% python3 -q
>>> import numpy as np
>>> np.set_printoptions(suppress=True, linewidth=200)
>>> r0 = np.array([7, 7, -1, 3, -7, 3, 2])
>>> rng = np.random.default_rng(224)
>>> mat = np.outer(rng.normal(size=23), r0) + 0.02 * rng.normal(size=(23, 7))
>>> mat.round(2)
array([[ -2.19,  -2.21,   0.32,  -0.96,   2.21,  -0.91,  -0.61],
       [ -0.47,  -0.45,   0.06,  -0.21,   0.46,  -0.2 ,  -0.14],
       [ -4.8 ,  -4.76,   0.67,  -2.04,   4.79,  -2.04,  -1.4 ],
       [ -9.81,  -9.81,   1.4 ,  -4.2 ,   9.77,  -4.18,  -2.82],
       [  3.72,   3.71,  -0.54,   1.59,  -3.71,   1.6 ,   1.06],
       [ -0.86,  -0.85,   0.12,  -0.38,   0.86,  -0.38,  -0.25],
       [  0.4 ,   0.41,  -0.08,   0.15,  -0.39,   0.15,   0.1 ],
       [ -3.94,  -3.97,   0.56,  -1.74,   3.98,  -1.72,  -1.14],
       [  9.75,   9.81,  -1.38,   4.24,  -9.76,   4.21,   2.82],
       [  7.35,   7.37,  -1.04,   3.14,  -7.37,   3.16,   2.11],
       [ 12.53,  12.53,  -1.76,   5.33, -12.53,   5.39,   3.58],
       [  6.72,   6.71,  -0.96,   2.91,  -6.72,   2.88,   1.9 ],
       [  0.72,   0.77,  -0.1 ,   0.32,  -0.78,   0.34,   0.23],
       [ -2.02,  -2.05,   0.31,  -0.87,   2.04,  -0.87,  -0.61],
       [-19.38, -19.33,   2.75,  -8.3 ,  19.39,  -8.29,  -5.57],
       [  6.22,   6.23,  -0.89,   2.69,  -6.25,   2.65,   1.81],
       [ 11.42,  11.44,  -1.63,   4.9 , -11.41,   4.91,   3.24],
       [  0.78,   0.77,  -0.11,   0.37,  -0.77,   0.31,   0.25],
       [ -4.33,  -4.34,   0.59,  -1.83,   4.32,  -1.83,  -1.24],
       [  6.53,   6.52,  -0.92,   2.79,  -6.5 ,   2.8 ,   1.89],
       [ -5.07,  -5.05,   0.75,  -2.17,   5.08,  -2.16,  -1.46],
       [  7.78,   7.82,  -1.09,   3.33,  -7.78,   3.34,   2.22],
       [-11.22, -11.21,   1.6 ,  -4.81,  11.2 ,  -4.81,  -3.2 ]])
>>> [round(float(x), 2) for x in np.linalg.svd(mat, compute_uv=False)[:3]]
[67.92, 0.11, 0.1]
>>> np.argsort(-np.linalg.norm(mat, axis=0).round(6), kind="stable")[:3]
array([1, 4, 0])
>>> round(np.linalg.norm(mat, 2) / np.linalg.norm(mat), 2)
np.float64(1.0)
>>> np.linalg.cond(mat) > 100
np.True_
>>> lab = mat[:, 1] > np.median(mat[:, 1])
>>> r0 = mat[lab].mean(axis=0) - mat[~lab].mean(axis=0)
>>> lab.astype(int)
array([0, 0, 0, 0, 1, 0, 0, 0, 1, 1, 1, 1, 1, 0, 0, 1, 1, 1, 0, 1, 0, 1, 0])
>>> (((mat - mat.mean(axis=0)) @ r0 > 0) == lab).mean()
np.float64(1.0)
>>> m1 = np.loadtxt("test11.csv", delimiter=",")
>>> m1
array([[ 1.4, -0.5, -0.5,  0.5, -1.6, -0.3,  0.2, -1.1,  0.1],
       [ 1.5,  0.2,  3.5, -0.7,  1.6,  0.3, -0.3, -0.8, -0.3],
       [-1.8, -0.7, -7.5, -1.6, -0.9, -0.9, -2. , -1.7, -1.2]])
>>> ang = np.radians(45)
>>> R = np.eye(9)
>>> R[4, 4] = R[5, 5] = np.cos(ang)
>>> R[4, 5], R[5, 4] = -np.sin(ang), np.sin(ang)
>>> R.round(2)
array([[ 1.  ,  0.  ,  0.  ,  0.  ,  0.  ,  0.  ,  0.  ,  0.  ,  0.  ],
       [ 0.  ,  1.  ,  0.  ,  0.  ,  0.  ,  0.  ,  0.  ,  0.  ,  0.  ],
       [ 0.  ,  0.  ,  1.  ,  0.  ,  0.  ,  0.  ,  0.  ,  0.  ,  0.  ],
       [ 0.  ,  0.  ,  0.  ,  1.  ,  0.  ,  0.  ,  0.  ,  0.  ,  0.  ],
       [ 0.  ,  0.  ,  0.  ,  0.  ,  0.71, -0.71,  0.  ,  0.  ,  0.  ],
       [ 0.  ,  0.  ,  0.  ,  0.  ,  0.71,  0.71,  0.  ,  0.  ,  0.  ],
       [ 0.  ,  0.  ,  0.  ,  0.  ,  0.  ,  0.  ,  1.  ,  0.  ,  0.  ],
       [ 0.  ,  0.  ,  0.  ,  0.  ,  0.  ,  0.  ,  0.  ,  1.  ,  0.  ],
       [ 0.  ,  0.  ,  0.  ,  0.  ,  0.  ,  0.  ,  0.  ,  0.  ,  1.  ]])
>>> A2 = m1 @ R.T
>>> np.round(np.linalg.svd(m1, compute_uv=False), 2), np.round(np.linalg.svd(A2, compute_uv=False), 2)
(array([9.17, 2.68, 2.5 ]), array([9.17, 2.68, 2.5 ]))
>>> round(float(np.linalg.det(R)), 2), np.round(np.trace(R), 2)
(1.0, np.float64(8.41))
>>> np.allclose(np.linalg.norm(m1, axis=1), np.linalg.norm(A2, axis=1))
True
>>> A2 = np.array([[3, 3, -3],
...     [1, -1, 2],
...     [-2, -2, 1],
...     [3, 3, 1],
...     [-2, 2, -1],
...     [1, 2, 2],
...     [-2, 2, 3],
...     [0, 3, -2],
...     [2, 1, 0]])
>>> np.linalg.matrix_rank(m1 @ A2)
np.int64(3)
>>> np.round(np.einsum("ij->j", m1), 2)
array([ 1.1, -1. , -4.5, -1.8, -0.9, -0.9, -2.1, -3.6, -1.4])
>>> np.round(m1 @ A2, 2)
array([[ 8.9,  0.6, -1.4],
       [-7.3, -4.3, -1.6],
       [ 6.6, -8.4, -8.6]])
>>> np.round(np.einsum("ik,kj->ji", m1, A2), 2)
array([[ 8.9, -7.3,  6.6],
       [ 0.6, -4.3, -8.4],
       [-1.4, -1.6, -8.6]])
>>> A2 = m1 / np.sqrt((m1 ** 2).mean(axis=1, keepdims=True))
>>> np.linalg.matrix_rank(A2) == np.linalg.matrix_rank(m1)
np.True_
>>> A2[2].round(2)
array([-0.63, -0.25, -2.64, -0.56, -0.32, -0.32, -0.7 , -0.6 , -0.42])
>>> r0, g = m1[0], m1[2]
>>> r0 @ g
np.float64(3.84)
>>> round(float(r0 @ r0), 2)
6.62
>>> pr = (r0 @ g) / (r0 @ r0) * r0
>>> np.round(np.linalg.norm(r0 + g) ** 2 + np.linalg.norm(r0 - g) ** 2, 2)
np.float64(158.22)
>>> pr.round(2)
array([ 0.81, -0.29, -0.29,  0.29, -0.93, -0.17,  0.12, -0.64,  0.06])
>>> np.linalg.matrix_rank(np.outer(r0, g))
np.int64(1)
>>> np.round(m1[1] @ m1[0], 2)
np.float64(-1.96)
>>> np.round(np.linalg.norm(m1, axis=0), 2)
array([2.73, 0.88, 8.29, 1.82, 2.44, 0.99, 2.03, 2.18, 1.24])
>>> np.round(np.linalg.norm(m1) ** 2 / np.linalg.norm(m1, 2) ** 2, 2)
np.float64(1.16)
>>> np.round(np.linalg.norm(m1, 2), 2)
np.float64(9.17)
>>> np.round(np.linalg.norm(m1, axis=1), 2)
array([2.57, 4.3 , 8.51])
>>> np.round(np.linalg.norm(m1, "nuc"), 2)
np.float64(14.36)
>>> round(np.linalg.norm(m1, 1), 2), round(float(np.linalg.norm(m1, np.inf)), 2)
(np.float64(11.5), 18.3)
>>> X = np.loadtxt("arr.csv", delimiter=",")
>>> X
array([[ 5., -5., -5.,  1., -5.,  0., -5.,  3.,  1.],
       [-4.,  5.,  1.,  3., -1.,  5.,  1.,  4.,  1.],
       [ 3., -3.,  2.,  3., -5.,  1.,  2.,  1., -4.],
       [-5.,  1.,  4.,  3.,  1., -1.,  1., -3.,  3.],
       [-2.,  0., -1.,  4.,  0., -1., -5.,  2.,  2.]])
>>> A2 = X / np.sqrt((X ** 2).mean(axis=1, keepdims=True))
>>> np.round(np.linalg.norm(A2, axis=1), 2)
array([3., 3., 3., 3., 3.])
>>> A2[2].round(2)
array([ 1.02, -1.02,  0.68,  1.02, -1.7 ,  0.34,  0.68,  0.34, -1.36])
>>> np.linalg.matrix_rank(X - X.mean(axis=1, keepdims=True))
np.int64(5)
